% python3 -q
>>> import numpy as np
>>> np.set_printoptions(precision=1, suppress=True, linewidth=140, legacy="1.25")
>>> arr = np.load("out13.npy")
>>> arr
array([[ 0, -2,  2, -1],
       [ 0,  0,  2, -2],
       [ 0,  0,  0,  0],
       [ 0,  0,  0,  0]])
>>> print([int(np.linalg.matrix_rank(np.linalg.matrix_power(arr, p))) for p in range(1, 5)])
[2, 1, 0, 0]
>>> Uu, sigma, vt = np.linalg.svd(arr)
>>> V = vt[:(sigma > 1e-8).sum()]
>>> rng = np.random.default_rng(63)
>>> x = arr[0] + -3 * arr[1] + rng.integers(2) * np.eye(4)[1]
>>> x
array([ 0., -2., -4.,  5.])
>>> np.linalg.matrix_rank(np.vstack([arr, x]))
2
>>> np.diag(V.T @ V)
array([0. , 0.9, 0.6, 0.6])
>>> M2 = np.array([[3, -1], [-3, 1]])
>>> A = np.tile(M2, (2, 2))
>>> A
array([[ 3, -1,  3, -1],
       [-3,  1, -3,  1],
       [ 3, -1,  3, -1],
       [-3,  1, -3,  1]])
>>> Uu, sigma, vt = np.linalg.svd(A)
>>> print(np.argmax(sigma[:-1] / (sigma[1:] + 1e-6)) + 1)
1
>>> sigma.round(1) + 0
array([8.9, 0. , 0. , 0. ])
>>> M2 = Uu[:, :1] @ np.diag(sigma[:1]) @ vt[:1]
>>> print(round(np.linalg.norm(A - M2) / np.linalg.norm(A), 1))
0.0
>>> print(np.linalg.matrix_rank(M2))
1
>>> round(float(np.linalg.norm(A - M2, 2)), 1), round(sigma[1], 1)
(0.0, 0.0)
>>> np.round(np.abs(A - M2).max(), 1)
0.0
>>> K = np.load("block12.npy")
>>> K
array([[ 4,  4,  4],
       [ 4,  8,  8],
       [ 4,  8, 12]])
>>> # symmetric
>>> x = np.array([0, -1, -1])
>>> target = K @ x
>>> beta, lr = np.zeros(3), 1 / np.linalg.norm(K, 2) ** 2
>>> for i in range(25):
...     beta -= lr * K.T @ (K @ beta - target)
...     if i % 5 == 0: print(i, round(np.linalg.norm(K @ beta - target), 1))
... 
0 0.8
5 0.8
10 0.7
15 0.7
20 0.7
>>> beta
array([-0.3, -0.8, -1. ])
>>> round(np.linalg.cond(K), 1)
16.4
>>> M2 = K / np.linalg.norm(K, axis=1, keepdims=True)
>>> gram = M2 @ M2.T
>>> np.round(np.degrees(np.arccos(np.clip(gram[1, 0], -1, 1))), 1)
15.8
>>> np.linalg.norm(M2, axis=1)
array([1., 1., 1.])
>>> (gram - 2 * np.eye(3)).round(6).argmax(axis=1)
array([1, 2, 1])
>>> np.argwhere(np.triu(np.abs(gram) > 0.95, 1))
array([[0, 1],
       [1, 2]])
>>> lab = rng.permutation(3)
>>> lab
array([0, 2, 1])
>>> M2 = K[lab][:, lab]
>>> np.trace(M2)
24
>>> M2
array([[ 4,  4,  4],
       [ 4, 12,  8],
       [ 4,  8,  8]])
>>> np.sort(np.abs(np.linalg.eigvals(M2)))
array([ 1.2,  2.6, 20.2])
>>> M2 = np.linalg.inv(K)
>>> (np.abs(M2) > 1e-9).astype(int)
array([[1, 1, 0],
       [1, 1, 1],
       [0, 1, 1]])
>>> print(K @ M2)
[[1. 0. 0.]
 [0. 1. 0.]
 [0. 0. 1.]]
>>> print(M2)
[[ 0.5 -0.2  0. ]
 [-0.2  0.5 -0.2]
 [ 0.  -0.2  0.2]]
>>> round(np.linalg.cond(K), 1)
16.4
>>> round(np.linalg.det(K) * np.linalg.det(M2), 1)
1.0
>>> round(float(np.linalg.slogdet(K)[0]), 1)
1.0
>>> print(np.linalg.det(K) * M2)
[[ 32. -16.   0.]
 [-16.  32. -16.]
 [  0. -16.  16.]]
